$ python -q
>>> import numpy as np
>>> np.set_printoptions(suppress=True, linewidth=200)
>>> rd = lambda a: np.round(a, 2) + 0
>>> rng = np.random.default_rng(20654)
>>> data = np.array([[2, 3, 3, 2, 2, 0, 1],
...     [3, 2, 2, 2, 2, 3, 2],
...     [2, 3, 0, 0, 2, 2, 3],
...     [0, 0, 0, 0, 0, 3, 0],
...     [2, 0, 0, 2, 0, 1, 2]]) * (rng.random((5, 7)) < 0.3)
>>> data
array([[2, 3, 0, 2, 0, 0, 0],
       [0, 2, 0, 0, 2, 0, 2],
       [0, 0, 0, 0, 2, 0, 3],
       [0, 0, 0, 0, 0, 0, 0],
       [2, 0, 0, 0, 0, 1, 2]])
>>> left, sigma, VT = np.linalg.svd(data)
>>> rd(sigma)
array([5.32, 3.99, 2.5 , 0.77, 0.  ])
>>> np.argmax(sigma[:-1] / (sigma[1:] + 1e-6)) + 1
np.int64(4)
>>> B = left[:, :4] @ np.diag(sigma[:4]) @ VT[:4]
>>> rd(np.abs(data - B).max())
np.float64(0.0)
>>> rd(np.linalg.norm(data - B, 2)), sigma[4]
(np.float64(0.0), np.float64(0.0))
>>> rd(B)
array([[2., 3., 0., 2., 0., 0., 0.],
       [0., 2., 0., 0., 2., 0., 2.],
       [0., 0., 0., 0., 2., 0., 3.],
       [0., 0., 0., 0., 0., 0., 0.],
       [2., 0., 0., 0., 0., 1., 2.]])
>>> mat = np.loadtxt("dump.csv", delimiter=",")
>>> mat
array([[ 22., -10.,  25.,   0.,   0., -40.],
       [-10.,   1., -10.,   0.,   0.,  16.],
       [ 25., -10.,  22.,   0.,   0., -40.],
       [  0.,   0.,   0.,  -3.,   0.,   0.],
       [  0.,   0.,   0.,   0.,  -3.,   0.],
       [-40.,  16., -40.,   0.,   0.,  61.]])
>>> np.flatnonzero(np.linalg.matrix_power((mat != 0) + (mat.T != 0) + np.eye(6), 6)[1])
array([0, 1, 2, 5])
>>> (mat != 0).astype(int)
array([[1, 1, 1, 0, 0, 1],
       [1, 1, 1, 0, 0, 1],
       [1, 1, 1, 0, 0, 1],
       [0, 0, 0, 1, 0, 0],
       [0, 0, 0, 0, 1, 0],
       [1, 1, 1, 0, 0, 1]])
>>> rd(np.linalg.det(mat))
np.float64(-27945.0)
>>> rd(np.sort(np.linalg.eigvals(mat).real))
array([ -3.,  -3.,  -3.,  -3.,  -3., 115.])
>>> mat @ mat
array([[ 2809., -1120.,  2800.,     0.,     0., -4480.],
       [-1120.,   457., -1120.,     0.,     0.,  1792.],
       [ 2800., -1120.,  2809.,     0.,     0., -4480.],
       [    0.,     0.,     0.,     9.,     0.,     0.],
       [    0.,     0.,     0.,     0.,     9.,     0.],
       [-4480.,  1792., -4480.,     0.,     0.,  7177.]])
>>> J = np.load("block11.npy")
>>> J
array([[0, 3, 1, 0, 0, 0, 0, 2],
       [0, 2, 0, 0, 3, 0, 0, 0],
       [0, 0, 0, 0, 0, 0, 0, 2],
       [0, 0, 0, 0, 0, 0, 3, 3],
       [0, 0, 0, 1, 0, 0, 0, 0],
       [0, 0, 1, 0, 3, 0, 0, 0],
       [0, 0, 0, 0, 0, 0, 3, 0]])
>>> rd(np.linalg.norm(J, 2) / np.linalg.norm(J))
np.float64(0.64)
>>> [round(float(x), 2) for x in np.linalg.svd(J, compute_uv=False)[:3]]
[5.34, 4.69, 3.44]
>>> rk = np.linalg.matrix_rank(J)
>>> rk
np.int64(6)
>>> ns = np.linalg.svd(J)[2][rk:].T
>>> np.linalg.matrix_rank(J.T @ J), np.linalg.matrix_rank(J @ J.T)
(np.int64(6), np.int64(6))
>>> rd(ns @ ns.T)
array([[1., 0., 0., 0., 0., 0., 0., 0.],
       [0., 0., 0., 0., 0., 0., 0., 0.],
       [0., 0., 0., 0., 0., 0., 0., 0.],
       [0., 0., 0., 0., 0., 0., 0., 0.],
       [0., 0., 0., 0., 0., 0., 0., 0.],
       [0., 0., 0., 0., 0., 1., 0., 0.],
       [0., 0., 0., 0., 0., 0., 0., 0.],
       [0., 0., 0., 0., 0., 0., 0., 0.]])
>>> np.allclose(J @ ns, 0)
True
>>> [int(np.linalg.matrix_rank(J[:i])) for i in range(1, len(J) + 1)]
[1, 2, 3, 4, 5, 6, 6]
>>> x0 = np.array([-2, -5, 3, -1, 5, -4, 5, -4])
>>> h1 = np.maximum(J @ x0, 0)
>>> rd(np.tanh(J @ x0))
array([-1.  ,  1.  , -1.  ,  1.  , -0.76,  1.  ,  1.  ])
>>> np.maximum(J @ (3 * x0), 0)
array([ 0, 15,  0,  9,  0, 54, 45])
>>> np.maximum(J @ x0, 0) - np.maximum(-J @ x0, 0)
array([-20,   5,  -8,   3,  -1,  18,  15])
>>> J * (h1 > 1e-9)[:, None]
array([[0, 0, 0, 0, 0, 0, 0, 0],
       [0, 2, 0, 0, 3, 0, 0, 0],
       [0, 0, 0, 0, 0, 0, 0, 0],
       [0, 0, 0, 0, 0, 0, 3, 3],
       [0, 0, 0, 0, 0, 0, 0, 0],
       [0, 0, 1, 0, 3, 0, 0, 0],
       [0, 0, 0, 0, 0, 0, 3, 0]])
